% ipython --no-banner

In [1]: import numpy as np

In [2]: np.set_printoptions(suppress=True, linewidth=120)

In [3]: def rd(a):
   ...:     return np.round(a, 3) + 0
   ...: 

In [4]: A2 = np.array([[2, 3, 1, 2, 3, 5, 0, 1, 4, 1, 0],
   ...:     [4, 1, 0, 5, 3, 2, 3, 3, 4, 2, 0],
   ...:     [4, 5, 3, 0, 3, 3, 1, 2, 5, 5, 3],
   ...:     [0, 4, 2, 0, 2, 1, 4, 4, 5, 1, 0],
   ...:     [4, 4, 1, 5, 3, 1, 2, 2, 0, 2, 4],
   ...:     [5, 2, 2, 5, 5, 3, 5, 4, 2, 4, 4],
   ...:     [3, 3, 4, 1, 0, 0, 5, 2, 3, 1, 4],
   ...:     [0, 5, 0, 2, 4, 2, 1, 3, 0, 3, 1],
   ...:     [5, 3, 2, 1, 4, 0, 0, 3, 0, 1, 0],
   ...:     [5, 4, 5, 1, 2, 0, 1, 0, 0, 5, 5],
   ...:     [0, 3, 1, 3, 3, 3, 1, 2, 5, 2, 5]])

In [5]: A2[-1] = A2[0]

In [6]: mat = A2 + 0.02 * np.eye(11)

In [7]: mat
Out[7]: 
array([[2.02, 3.  , 1.  , 2.  , 3.  , 5.  , 0.  , 1.  , 4.  , 1.  , 0.  ],
       [4.  , 1.02, 0.  , 5.  , 3.  , 2.  , 3.  , 3.  , 4.  , 2.  , 0.  ],
       [4.  , 5.  , 3.02, 0.  , 3.  , 3.  , 1.  , 2.  , 5.  , 5.  , 3.  ],
       [0.  , 4.  , 2.  , 0.02, 2.  , 1.  , 4.  , 4.  , 5.  , 1.  , 0.  ],
       [4.  , 4.  , 1.  , 5.  , 3.02, 1.  , 2.  , 2.  , 0.  , 2.  , 4.  ],
       [5.  , 2.  , 2.  , 5.  , 5.  , 3.02, 5.  , 4.  , 2.  , 4.  , 4.  ],
       [3.  , 3.  , 4.  , 1.  , 0.  , 0.  , 5.02, 2.  , 3.  , 1.  , 4.  ],
       [0.  , 5.  , 0.  , 2.  , 4.  , 2.  , 1.  , 3.02, 0.  , 3.  , 1.  ],
       [5.  , 3.  , 2.  , 1.  , 4.  , 0.  , 0.  , 3.  , 0.02, 1.  , 0.  ],
       [5.  , 4.  , 5.  , 1.  , 2.  , 0.  , 1.  , 0.  , 0.  , 5.02, 5.  ],
       [2.  , 3.  , 1.  , 2.  , 3.  , 5.  , 0.  , 1.  , 4.  , 1.  , 0.02]])

In [8]: vec = np.array([1, 2, 3, 0, 0, -3, -1, -2, 2, -3, 0])

In [9]: rd(mat @ np.ones(11))
Out[9]: array([22.02, 27.02, 34.02, 23.02, 28.02, 41.02, 26.02, 21.02, 19.02, 28.02, 22.02])

In [10]: mat @ np.eye(11)[9]
Out[10]: array([1.  , 2.  , 5.  , 1.  , 2.  , 4.  , 1.  , 3.  , 1.  , 5.02, 1.  ])

In [11]: print(rd(mat @ vec))
[ -0.98  -6.96   4.06   6.     0.   -15.06  14.98 -12.04   8.04  11.94  -1.  ]

In [12]: rd(mat @ (2 * vec))
Out[12]: array([ -1.96, -13.92,   8.12,  12.  ,   0.  , -30.12,  29.96, -24.08,  16.08,  23.88,  -2.  ])

In [13]: (mat @ vec).argmax()
Out[13]: np.int64(6)

In [14]: np.linalg.norm(mat @ vec) <= np.linalg.norm(mat, 2) * np.linalg.norm(vec) + 1e-9
Out[14]: np.True_

In [15]: data = np.loadtxt("run5.csv", delimiter=",")

In [16]: data
Out[16]: 
array([[-1.,  2.,  0.,  1.,  0.,  0.,  0.,  0.],
       [ 2.,  2.,  0.,  2.,  0.,  0.,  0.,  0.],
       [ 0.,  0., -2.,  0.,  0.,  0.,  0.,  0.],
       [ 1.,  2.,  0., -1.,  0.,  0.,  0.,  0.],
       [ 0.,  0.,  0.,  0., -2.,  0.,  0.,  0.],
       [ 0.,  0.,  0.,  0.,  0., -2.,  0.,  0.],
       [ 0.,  0.,  0.,  0.,  0.,  0., -2.,  0.],
       [ 0.,  0.,  0.,  0.,  0.,  0.,  0., -2.]])

In [17]: ang = np.radians(36)

In [18]: Rm = np.eye(8)

In [19]: Rm[0, 0] = Rm[3, 3] = np.cos(ang)

In [20]: Rm[0, 3], Rm[3, 0] = -np.sin(ang), np.sin(ang)

In [21]: rd(Rm)
Out[21]: 
array([[ 0.809,  0.   ,  0.   , -0.588,  0.   ,  0.   ,  0.   ,  0.   ],
       [ 0.   ,  1.   ,  0.   ,  0.   ,  0.   ,  0.   ,  0.   ,  0.   ],
       [ 0.   ,  0.   ,  1.   ,  0.   ,  0.   ,  0.   ,  0.   ,  0.   ],
       [ 0.588,  0.   ,  0.   ,  0.809,  0.   ,  0.   ,  0.   ,  0.   ],
       [ 0.   ,  0.   ,  0.   ,  0.   ,  1.   ,  0.   ,  0.   ,  0.   ],
       [ 0.   ,  0.   ,  0.   ,  0.   ,  0.   ,  1.   ,  0.   ,  0.   ],
       [ 0.   ,  0.   ,  0.   ,  0.   ,  0.   ,  0.   ,  1.   ,  0.   ],
       [ 0.   ,  0.   ,  0.   ,  0.   ,  0.   ,  0.   ,  0.   ,  1.   ]])

In [22]: A2 = data @ Rm.T

In [23]: print(rd(np.linalg.det(Rm)), rd(np.trace(Rm)))
1.0 7.618

In [24]: rd(np.linalg.norm(mat[1], 1)), rd(np.linalg.norm(mat[1], np.inf))
Out[24]: (np.float64(27.02), np.float64(5.0))

In [25]: rd(np.linalg.norm(mat, axis=1))
Out[25]: array([ 8.371,  9.646, 11.494,  9.11 ,  9.804, 13.005,  9.497,  8.314,  8.062, 11.054,  8.367])

In [26]: rd(np.linalg.norm(mat, 1)), rd(np.linalg.norm(mat, np.inf))
Out[26]: (np.float64(37.02), np.float64(41.02))

In [27]: print(np.linalg.norm(mat, axis=1).argmax())
5

In [28]: rd(np.linalg.norm(mat, 2))
Out[28]: np.float64(27.607)

In [29]: mat[1] @ mat[0]
Out[29]: np.float64(61.14)

In [30]: print(rd(np.linalg.norm(mat) ** 2 / np.linalg.norm(mat, 2) ** 2))
1.391

In [31]: rd(np.linalg.norm(mat, axis=0))
Out[31]: array([11.836, 11.792,  8.07 ,  9.487, 10.494,  8.839,  9.066,  8.551, 10.536,  9.392,  9.11 ])

In [32]: F = np.array([[0.0, -1.0, 0.0, 0.0],
    ...:     [-1.0, 0.0, -1.0, 0.0],
    ...:     [0.0, -1.0, 0.0, -1.0],
    ...:     [0.0, 0.0, -1.0, 1.0]])

In [33]: # symmetric, so the eigenvalues are real

In [34]: rd(np.linalg.matrix_power(F, 4))
Out[34]: 
array([[ 2.,  0.,  3., -1.],
       [ 0.,  5., -1.,  4.],
       [ 3., -1.,  6., -4.],
       [-1.,  4., -4.,  6.]])

In [35]: rd(np.linalg.det(F))
Out[35]: np.float64(1.0)

In [36]: rd(np.abs(np.linalg.eigvals(F)).max())
Out[36]: np.float64(1.879)

In [37]: print(np.allclose(F, F.T))
True

In [38]: assert F == F.T
ValueError: The truth value of an array with more than one element is ambiguous. Use a.any() or a.all()


In [39]: print((F + F.T) / 2)
[[ 0. -1.  0.  0.]
 [-1.  0. -1.  0.]
 [ 0. -1.  0. -1.]
 [ 0.  0. -1.  1.]]

In [40]: Q, Rm = np.linalg.qr(F)

In [41]: rd(np.abs(np.diag(Rm)))
Out[41]: array([1.   , 1.414, 1.   , 0.707])

In [42]: print(np.allclose(Rm.T @ Rm, F.T @ F))
True

In [43]: print(abs(Rm[0, 0]), rd(np.linalg.norm(F[:, 0])))
1.0 1.0

In [44]: rd(np.linalg.det(F[::-1]))
Out[44]: np.float64(1.0)

In [45]: np.kron(np.eye(2, dtype=int), F)
Out[45]: 
array([[ 0., -1.,  0.,  0.,  0., -0.,  0.,  0.],
       [-1.,  0., -1.,  0., -0.,  0., -0.,  0.],
       [ 0., -1.,  0., -1.,  0., -0.,  0., -0.],
       [ 0.,  0., -1.,  1.,  0.,  0., -0.,  0.],
       [ 0., -0.,  0.,  0.,  0., -1.,  0.,  0.],
       [-0.,  0., -0.,  0., -1.,  0., -1.,  0.],
       [ 0., -0.,  0., -0.,  0., -1.,  0., -1.],
       [ 0.,  0., -0.,  0.,  0.,  0., -1.,  1.]])

In [46]: rd(np.linalg.det(2 * F)), rd(np.linalg.det(F))
Out[46]: (np.float64(16.0), np.float64(1.0))

In [47]: rd(np.linalg.eigvals(F).sum().real)
Out[47]: np.float64(1.0)

In [48]: rd(np.linalg.det(F.T))
Out[48]: np.float64(1.0)

In [49]: rd(np.linalg.eigvals(F))
Out[49]: array([-1.532, -0.347,  1.   ,  1.879])

In [50]: vec = np.array([2, 7, -8, 7])

In [51]: target = F @ vec

In [52]: coef, lr = np.zeros(4), 1 / np.linalg.norm(F, 2) ** 2

In [53]: for i in range(10):
    ...:     coef -= lr * F.T @ (F @ coef - target)
    ...:     if i % 2 == 0: print(i, round(np.linalg.norm(F @ coef - target), 3))
    ...: 
0 2.134
2 1.486
4 1.34
6 1.238
8 1.152

In [54]: print(rd(np.linalg.cond(F)))
5.411

In [55]: ev, V = np.linalg.eigh(F)

In [56]: vec = np.array([1, 1, 3, 0])

In [57]: (np.sign(V[:, -1].round(6)) == np.sign(V[0, -1].round(6))).astype(int)
Out[57]: array([1, 0, 1, 0])

In [58]: vec @ F @ vec
Out[58]: np.float64(-8.0)

In [59]: sigma = 20 * 0.5 ** np.arange(8)

In [60]: Q, _ = np.linalg.qr(np.array([[-0.9, 0.2, 0.2, 0.4, -0.1, 1.2, 0.1, 0.9],
    ...:     [-0.5, -1.2, -1.1, -1.3, 0.5, -0.3, -1.1, 1.9],
    ...:     [0.2, -0.5, -1.9, 1.7, -0.6, -1.1, 0.7, -0.2],
    ...:     [0.0, -1.5, -0.8, -1.4, 1.4, 2.3, -1.2, -1.8],
    ...:     [1.1, -1.4, 1.0, 1.2, -1.6, -0.6, 1.1, -1.9],
    ...:     [0.0, 0.6, -2.3, 1.3, -1.7, 1.5, 1.4, 0.3],
    ...:     [0.3, 1.8, 2.5, 0.9, -0.6, 1.8, -0.9, 0.1],
    ...:     [0.9, -0.2, 0.4, 0.3, -0.4, -1.1, -1.0, -2.1]]))

In [61]: rng = np.random.default_rng(314796)

In [62]: K = rng.normal(size=(29, 8)) * sigma @ Q

In [63]: rd(K)
Out[63]: 
array([[ 13.226,   1.577,  -6.132, -16.924,  -0.589,   4.942,   6.769, -12.741],
       [  5.596,  -5.887,  -3.479,  -8.187,   4.246,   5.9  ,  -4.424, -13.338],
       [-10.303,  -1.725,   2.081,  13.293,  -1.774,  -2.865,  -7.023,   7.925],
       [  5.443,  -6.303,  -5.416,  -2.663,  -2.074,   3.117,  -3.487, -10.416],
       [ -6.772,   0.126,   2.754,  11.539,   0.228,  -2.342,  -2.869,   7.91 ],
       [ 14.294,  -5.833, -13.469, -13.144,  -4.951,   7.466,  -2.368, -22.722],
       [ -4.115,  -6.384,  -1.792,  -0.738,   5.598,   3.434,  -9.935,  -7.453],
       [ -1.408,   5.73 ,   4.953,   8.28 ,  -3.659,  -5.061,   7.394,  13.513],
       [ 12.17 ,   8.894,  -1.184,  -7.11 ,  -4.241,   1.817,  14.526,   0.394],
       [  1.161,  -0.141,  -3.277,  -2.151,  -0.514,   1.498,  -1.408,  -3.99 ],
       [ 18.321,   2.77 ,  -9.508, -17.284,  -7.636,   3.737,  11.43 , -13.364],
       [ -7.541, -12.885,  -4.835,   2.336,   9.427,   7.773, -20.975, -14.951],
       [  1.93 ,   0.057,  -0.808,   1.622,  -3.485,   0.283,   0.567,  -0.742],
       [ -3.725,   1.452,   7.701,   0.859,   6.735,  -2.699,   1.742,   7.284],
       [ -0.721,  -3.959,  -1.782,  -0.54 ,   2.952,   3.422,  -5.726,  -5.846],
       [  1.506,  -0.987,   1.623,  -0.818,   2.008,   0.057,   1.373,  -0.06 ],
       [ 11.689,   6.181,  -7.057,   0.118, -15.316,  -2.097,  11.841,  -0.173],
       [ 22.73 ,   2.556,  -7.845, -26.688,   0.828,   8.107,  12.362, -20.025],
       [ 22.846,  -0.236, -12.711, -20.502, -10.403,   5.309,  10.278, -19.77 ],
       [ 11.117,   0.663,  -6.307,  -7.78 ,  -4.569,   3.452,   4.878,  -9.805],
       [ -3.944,   3.443,   0.419,   8.517,  -7.565,  -6.415,   2.784,  10.587],
       [ 12.356,  -0.789,  -3.847, -16.363,   1.126,   3.976,   5.044, -12.336],
       [ 12.072,  -0.246,  -6.06 , -11.777,  -3.838,   3.496,   5.841, -10.886],
       [ -4.138,  -3.576,   1.47 ,   0.061,   2.687,  -0.255,  -5.552,  -1.658],
       [ -9.214,   4.849,  12.315,   8.335,   6.638,  -6.15 ,   3.443,  16.981],
       [  3.052,   0.63 ,  -0.021,  -9.447,   2.678,   1.27 ,   1.747,  -4.135],
       [ -3.52 ,   1.168,   2.067,  10.929,  -1.268,  -3.994,   0.197,   8.621],
       [  4.735, -12.744,  -3.508, -16.476,   9.262,   5.629,  -9.929, -20.785],
       [  6.199,  -6.149,  -2.634, -14.669,   7.304,   2.617,  -2.762, -13.567]])

In [64]: Xs = K - K.mean(axis=0)

In [65]: left, sigma, VT = np.linalg.svd(Xs, full_matrices=False)

In [66]: rd(Xs.mean(axis=0))
Out[66]: array([0., 0., 0., 0., 0., 0., 0., 0.])

In [67]: rd(sigma ** 2 / (sigma ** 2).sum())
Out[67]: array([0.659, 0.268, 0.064, 0.005, 0.003, 0.001, 0.   , 0.   ])

In [68]: np.searchsorted(np.cumsum(sigma ** 2) / (sigma ** 2).sum(), 0.9) + 1
Out[68]: np.int64(2)

In [69]: print(rd(sigma))
[95.15  60.708 29.697  8.618  6.178  2.974  1.344  0.878]

In [70]: rd(VT[0] * np.sign(VT[0, np.abs(VT[0]).argmax()]))
Out[70]: array([-0.476,  0.052,  0.271,  0.568,  0.064, -0.195, -0.137,  0.56 ])

In [71]: print(np.abs(left[:, 0]).argmax())
17
